$ ipython --no-banner

In [1]: import numpy as np

In [2]: np.set_printoptions(precision=2, suppress=True, linewidth=200)

In [3]: def rnd(a):
   ...:     return np.round(a, 2) + 0
   ...: 

In [4]: K = np.load("layer14.npy")

In [5]: K
Out[5]: 
array([[ -2.77,  18.82, -10.52,  10.35,  -5.45],
       [-21.17,   6.91, -13.53,  12.25, -20.63],
       [ -4.07,  22.01, -10.28,   9.9 ,  -5.3 ],
       [-19.5 ,   5.56, -12.43,  11.9 , -16.85],
       [ -2.72,  21.58,  -9.04,  10.77,  -4.49],
       [-20.51,   5.22, -15.31,  11.53, -20.86],
       [-21.42,   7.43, -15.51,  10.42, -19.09],
       [-20.52,   6.95, -14.32,  12.4 , -18.8 ],
       [ -2.74,  20.7 ,  -9.55,  10.64,  -4.8 ],
       [-19.58,   5.75, -14.46,  14.92, -18.92],
       [-21.02,   5.39, -16.72,  12.09, -19.26],
       [-21.61,   4.97, -14.85,  12.6 , -20.02],
       [ -2.51,  22.64, -10.45,  11.  ,  -4.19],
       [ -3.13,  21.95, -11.09,   9.01,  -4.28],
       [-20.43,   6.83, -14.71,  12.01, -19.41],
       [-22.13,   4.92, -14.42,  12.38, -18.85],
       [-19.5 ,   5.3 , -14.46,  11.44, -21.58],
       [-18.78,   6.7 , -14.98,  12.92, -20.3 ],
       [-19.36,   5.91, -15.32,  10.76, -19.68],
       [ -2.83,  20.5 ,  -9.62,  10.29,  -4.99],
       [ -3.55,  20.21,  -9.34,  10.24,  -5.23],
       [ -1.56,  19.79,  -8.98,  11.76,  -6.63],
       [ -2.99,  20.95,  -9.16,   8.72,  -7.7 ],
       [-21.05,   6.76, -11.89,  14.71, -18.29],
       [-20.12,   5.1 , -14.78,  13.43, -17.62],
       [ -4.67,  20.79,  -8.79,   9.03,  -6.31],
       [-20.89,   5.22, -14.79,  12.28, -19.41],
       [ -4.28,  21.3 ,  -9.77,   9.44,  -3.62],
       [ -3.08,  20.86, -10.57,   9.12,  -5.76],
       [-18.64,   6.95, -14.59,  12.57, -19.47]])

In [6]: x0 = np.array([-3, -3, -3, 3, 1])

In [7]: np.linalg.norm(K @ x0) <= np.linalg.norm(K, 2) * np.linalg.norm(x0) + 1e-9
Out[7]: np.True_

In [8]: M = np.loadtxt("run2.csv", delimiter=",")

In [9]: M
Out[9]: 
array([[-2.,  1.,  1.,  1.,  1.],
       [ 1., -2.,  1.,  1.,  1.],
       [ 1.,  1., -2.,  1.,  1.],
       [ 1.,  1.,  1., -2.,  1.],
       [ 1.,  1.,  1.,  1., -2.]])

In [10]: # symmetric, so the eigenvalues are real

In [11]: evals, vecs = np.linalg.eigh(M)

In [12]: x0 = np.array([0, -3, 3, -2, -2])

In [13]: np.abs(M).sum(axis=1).max(), rnd(np.abs(evals).max())
Out[13]: (np.float64(6.0), np.float64(3.0))

In [14]: rnd(vecs * np.maximum(evals, 0) @ vecs.T)
Out[14]: 
array([[0.4, 0.4, 0.4, 0.4, 0.4],
       [0.4, 0.4, 0.4, 0.4, 0.4],
       [0.4, 0.4, 0.4, 0.4, 0.4],
       [0.4, 0.4, 0.4, 0.4, 0.4],
       [0.4, 0.4, 0.4, 0.4, 0.4]])

In [15]: rnd(np.linalg.eigvalsh(M[1:, 1:]))
Out[15]: array([-3., -3., -3.,  1.])

In [16]: rng = np.random.default_rng(865)

In [17]: labels = rng.permutation(5)

In [18]: other = M[:, labels] * rng.choice([-1, 1], 5)

In [19]: other
Out[19]: 
array([[ 1., -1., -1., -2., -1.],
       [ 1., -1., -1.,  1.,  2.],
       [-2., -1., -1.,  1., -1.],
       [ 1.,  2., -1.,  1., -1.],
       [ 1., -1.,  2.,  1., -1.]])

In [20]: Uu, _, vt = np.linalg.svd(M.T @ other)

In [21]: rnd(Uu @ vt)
Out[21]: 
array([[ 0.,  0.,  0.,  1.,  0.],
       [ 0.,  0.,  0.,  0., -1.],
       [ 1.,  0.,  0.,  0.,  0.],
       [ 0., -1.,  0.,  0.,  0.],
       [ 0.,  0., -1.,  0.,  0.]])

In [22]: rnd(np.linalg.lstsq(M, other)[0])
Out[22]: 
array([[ 0.,  0.,  0.,  1.,  0.],
       [ 0.,  0.,  0.,  0., -1.],
       [ 1.,  0.,  0.,  0.,  0.],
       [ 0., -1.,  0.,  0.,  0.],
       [ 0.,  0., -1.,  0.,  0.]])

In [23]: labels
Out[23]: array([2, 3, 4, 0, 1])
